In [1]: import numpy as np

In [2]: np.set_printoptions(precision=2, suppress=True, linewidth=140, sign=" ")

In [3]: K = np.load("data.npy")

In [4]: print(K)
[[ 1.1   1.3  -2.7  -0.1   1.   -0.2 ]
 [ 0.1  -0.3  -0.4  -0.9   0.2  -0.5 ]
 [-0.7  -1.8   0.6   0.4  -0.1  -0.7 ]
 [ 1.17  1.19 -2.73 -0.1   0.98 -0.22]
 [ 1.3   1.6   1.4   0.3  -0.1   0.4 ]]

In [5]: def softmax(z):
   ...:     e = np.exp(z - z.max(axis=-1, keepdims=True))
   ...:     return e / e.sum(axis=-1, keepdims=True)
   ...: 

In [6]: print(np.round(softmax(10 * K[3]), 2) + 0)
[ 0.42  0.52  0.    0.    0.06  0.  ]

In [7]: att = K @ K.T / np.sqrt(6)

In [8]: print(softmax(att)[3] @ K)
[ 1.13  1.23 -2.68 -0.1   0.98 -0.21]

In [9]: print(np.linalg.norm(K, axis=1))
[ 3.35  1.17  2.18  3.36  2.54]

In [10]: print(round(float(np.linalg.norm(K[1], 1)), 2), round(np.linalg.norm(K[1], np.inf), 2))
2.4 0.9

In [11]: print(np.round(np.linalg.norm(K[1] - K[0]), 2))
3.2

In [12]: print(np.round(np.linalg.norm(K, "nuc"), 2))
9.82

In [13]: blk = np.stack([K, 2 * K, K[::-1]])

In [14]: print(blk.shape)
(3, 5, 6)

In [15]: print(np.linalg.matrix_rank(blk.reshape(3, -1)))
2

In [16]: print((blk @ K.T).shape)
(3, 5, 5)

In [17]: print(np.linalg.matrix_rank(K, rtol=0.1))
4

In [18]: print(np.argsort(-np.linalg.norm(K, axis=0).round(6), kind="stable")[:3])
[ 2  1  0]

In [19]: print(np.linalg.cond(K) > 100)
False
